% python3 -q
>>> import numpy as np
>>> np.set_printoptions(suppress=True, linewidth=200)
>>> J = np.load("layer0.npy")
>>> print(J)
[[3 0 3 0]
 [2 2 2 2]
 [3 0 3 0]
 [2 2 2 2]]
>>> def softmax(z):
...     e = np.exp(z - z.max(axis=-1, keepdims=True))
...     return e / e.sum(axis=-1, keepdims=True)
... 
>>> print(np.round(softmax(10 * J[2]), 2) + 0)
[0.5 0.  0.5 0. ]
>>> print(np.round(softmax(J[2] + -3), 2))
[0.48 0.02 0.48 0.02]
>>> print(np.round(softmax(J[2]), 2))
[0.48 0.02 0.48 0.02]
>>> scores = J @ J.T / np.sqrt(4)
>>> print(softmax(scores).round(6).argmax(axis=1))
[0 1 0 1]
>>> print(np.round(softmax(scores + np.triu(np.full(scores.shape, -np.inf), 1)), 2))
[[1.   0.   0.   0.  ]
 [0.12 0.88 0.   0.  ]
 [0.49 0.02 0.49 0.  ]
 [0.06 0.44 0.06 0.44]]
>>> print(np.argsort(-np.linalg.norm(J, axis=0).round(6), kind="stable")[:3])
[0 2 1]
>>> print(np.round(np.linalg.norm(J, 2) / np.linalg.norm(J), 2))
0.92
>>> print(np.linalg.matrix_rank(J, rtol=0.1))
2
>>> print(np.linalg.cond(J) > 100)
True
>>> print([round(float(x), 2) for x in np.linalg.svd(J, compute_uv=False)[:3]])
[7.62, 3.15, 0.0]
>>> W = np.array([[4, 4, 4, 4, 0], [2, 0, 0, 3, 1], [4, 0, 4, 3, 3], [2, 3, 2, 0, 1]])
>>> b = np.array([0, -2, -3, 0, 0])
>>> hid = np.maximum(J @ W + b, 0)
>>> print((hid > 0).astype(int))
[[1 1 1 1 1]
 [1 1 1 1 1]
 [1 1 1 1 1]
 [1 1 1 1 1]]
>>> print((hid > 0).mean(axis=0))
[1. 1. 1. 1. 1.]
>>> print(hid)
[[24 10 21 21  9]
 [24 12 17 20 10]
 [24 10 21 21  9]
 [24 12 17 20 10]]
>>> basis = np.array([[1, 0], [3, 1], [0, 2], [0, 2], [3, 0]])
>>> print(W @ basis)
[[16 20]
 [ 5  6]
 [13 14]
 [14  7]]
>>> print((hid @ basis).round(6).argmax(axis=1))
[1 0 1 0]
>>> X = np.array([[-2.3, 0.7, -0.7],
...     [-0.2, -1.7, -0.5],
...     [0.0, -0.5, 0.6],
...     [0.8, -1.6, 0.5]])
>>> rng = np.random.default_rng(8528)
>>> X[0] = X[2] + 0.02 * rng.normal(size=3)
>>> print(X.round(2))
[[-0.02 -0.52  0.58]
 [-0.2  -1.7  -0.5 ]
 [ 0.   -0.5   0.6 ]
 [ 0.8  -1.6   0.5 ]]
>>> X @ X
Traceback (most recent call last):
  File "<python-input-29>", line 1, in <module>
    X @ X
    ~~^~~
ValueError: matmul: Input operand 1 has a mismatch in its core dimension 0, with gufunc signature (n?,k),(k,m?)->(n?,m?) (size 4 is different from 3)
>>> G = X.T @ X
>>> print(G.round(2))
[[ 0.68 -0.93  0.49]
 [-0.93  5.97 -0.55]
 [ 0.49 -0.55  1.2 ]]
>>> print(np.linalg.matrix_rank(G))
3
>>> print(np.allclose(G, G.T))
True
>>> E = np.load("run11.npy")
>>> print(E.round(2))
[[ 0.55 -0.34  0.36]
 [-0.34  0.74  0.28]
 [ 0.36  0.28  0.71]]
>>> G = E.T @ E
>>> print(np.round(np.linalg.eigvalsh(G)[::-1], 2) + 0)
[1. 1. 0.]
>>> print((E @ E.T).shape)
(3, 3)
>>> print(np.linalg.matrix_rank(G))
2
>>> print(round(np.trace(G), 2), round((E ** 2).sum(), 2))
2.0 2.0
>>> print(G.round(2))
[[ 0.55 -0.34  0.36]
 [-0.34  0.74  0.28]
 [ 0.36  0.28  0.71]]
>>> print(np.abs(np.diag(np.linalg.qr(E)[1])) > 1e-9)
[ True  True False]
>>> print(np.round(E @ np.linalg.pinv(E) @ E, 2))
[[ 0.55 -0.34  0.36]
 [-0.34  0.74  0.28]
 [ 0.36  0.28  0.71]]
>>> print(np.unique(E.round(6), axis=0).shape)
(3, 3)
>>> left, sv, VT = np.linalg.svd(J)
>>> evecs = VT[:(sv > 1e-8).sum()]
>>> x0 = J[2] + 5 * J[0] + rng.integers(2) * np.eye(4)[0]
>>> print(x0)
[18.  0. 18.  0.]
>>> print(round(np.linalg.norm(x0 - evecs.T @ evecs @ x0), 2))
0.0
>>> print(np.round(evecs.T @ evecs, 2) + 0)
[[0.5 0.  0.5 0. ]
 [0.  0.5 0.  0.5]
 [0.5 0.  0.5 0. ]
 [0.  0.5 0.  0.5]]
>>> print(np.allclose(evecs.T @ evecs @ x0, x0))
True
>>> print(np.linalg.matrix_rank(np.vstack([J, x0])))
2
>>> print(np.round(np.diag(evecs.T @ evecs), 2))
[0.5 0.5 0.5 0.5]
>>> vals, evecs = np.linalg.eigh(E)
>>> x0 = np.array([3, 0, 1])
>>> print(np.round(x0 @ E @ x0, 2))
7.84
>>> M2 = np.array([[0, 2, 3], [2, 2, 0], [2, 1, 3]])
>>> print(np.round(np.einsum("ik,kj->ij", E, M2), 2))
[[ 0.04  0.78  2.74]
 [ 2.03  1.07 -0.2 ]
 [ 1.97  1.98  3.21]]
>>> A = np.loadtxt("sample17.csv", delimiter=",")
>>> print(A)
[[ 0.  0.]
 [-2. 18.]
 [-1.  9.]
 [-4. 36.]]
>>> x0 = np.array([2, 1, 0])
>>> print(np.round(E @ x0, 2))
[0.76 0.05 1.  ]
>>> print(np.round((x0 - E @ x0) @ (E @ x0), 2))
-0.0
>>> print(np.unique(A.round(6), axis=0).shape)
(4, 2)
>>> print(np.round(A @ np.linalg.pinv(A) @ A, 2))
[[ 0.  0.]
 [-2. 18.]
 [-1.  9.]
 [-4. 36.]]
>>> print(np.abs(np.diag(np.linalg.qr(A)[1])) > 1e-9)
[ True False]
>>> M2 = X + rng.integers(-2, 3, (4, 1)) @ rng.integers(-2, 3, (1, 3))
>>> print(M2.round(2))
[[ 1.98 -0.52 -3.42]
 [-1.2  -1.7   1.5 ]
 [-1.   -0.5   2.6 ]
 [ 0.8  -1.6   0.5 ]]
>>> print(np.round(np.linalg.svd(M2 - X, compute_uv=False), 2) + 0)
[5.48 0.   0.  ]
>>> print(M2 - X)
[[ 2.  0. -4.]
 [-1.  0.  2.]
 [-1.  0.  2.]
 [ 0.  0.  0.]]
>>> x0 = np.array([7, 5, 4])
>>> y = M2 @ x0
>>> print(np.round(np.linalg.pinv(M2) @ M2, 2) + 0)
[[1. 0. 0.]
 [0. 1. 0.]
 [0. 0. 1.]]
>>> print(np.round(np.linalg.solve(M2.T @ M2, M2.T @ y), 2))
[7. 5. 4.]
>>> y = y + 0.1 * rng.normal(size=4)
>>> print(y.round(2))
[ -2.33 -10.95   0.8   -0.48]
>>> b, *_ = np.linalg.lstsq(M2, y)
>>> print(b.round(2))
[6.96 5.01 3.95]
>>> print(round(float(np.linalg.norm(y - M2 @ b)), 2))
0.0
>>> print([round(float(np.linalg.norm(np.linalg.solve(M2.T @ M2 + lam * np.eye(3), M2.T @ y))), 2) for lam in (0, 1, 10, 100)])
[9.44, 4.88, 1.35, 0.2]
>>> print(b.round())
[7. 5. 4.]
>>> x0 = np.array([0, 3, 2])
>>> a = np.maximum(X @ x0, 0)
>>> print(X.T @ a)
[0. 0. 0.]
>>> print(np.round(np.maximum(X @ x0, 0) - np.maximum(-X @ x0, 0), 2))
[-0.39 -6.1  -0.3  -3.8 ]
>>> print(np.maximum(X @ (3 * x0), 0))
[0. 0. 0. 0.]
>>> print(a)
[0. 0. 0. 0.]
>>> print(X * (a > 1e-9)[:, None])
[[-0. -0.  0.]
 [-0. -0. -0.]
 [ 0. -0.  0.]
 [ 0. -0.  0.]]
>>> arr = np.load("m.npy")
>>> print(arr)
[[4 0 0]
 [0 0 0]
 [4 0 0]]
>>> t = np.radians(90)
>>> R = np.eye(3)
>>> R[0, 0] = R[1, 1] = np.cos(t)
>>> R[0, 1], R[1, 0] = -np.sin(t), np.sin(t)
>>> print(R.round(2) + 0)
[[ 0. -1.  0.]
 [ 1.  0.  0.]
 [ 0.  0.  1.]]
>>> M2 = X @ R.T
>>> print(np.abs(M2 - X).max(axis=0))
[1.9 2.4 0. ]
>>> print(np.allclose(np.linalg.norm(X, axis=1), np.linalg.norm(M2, axis=1)))
True
>>> print(np.round(np.linalg.svd(X, compute_uv=False), 2), np.round(np.linalg.svd(M2, compute_uv=False), 2))
[2.49 1.14 0.58] [2.49 1.14 0.58]
>>> print(np.allclose(X @ X.T, M2 @ M2.T))
True
>>> print(M2.round(2) + 0)
[[ 0.52 -0.02  0.58]
 [ 1.7  -0.2  -0.5 ]
 [ 0.5   0.    0.6 ]
 [ 1.6   0.8   0.5 ]]
>>> r = np.linalg.matrix_rank(arr)
>>> print(r)
1
>>> null = np.linalg.svd(arr)[2][r:].T
>>> print(arr @ null)
[[0. 0.]
 [0. 0.]
 [0. 0.]]
>>> print(null.shape)
(3, 2)
>>> print([int(np.linalg.matrix_rank(np.delete(arr, i, axis=0))) for i in range(3)])
[1, 1, 1]
>>> print(np.linalg.matrix_rank(arr.T @ arr), np.linalg.matrix_rank(arr @ arr.T))
1 1
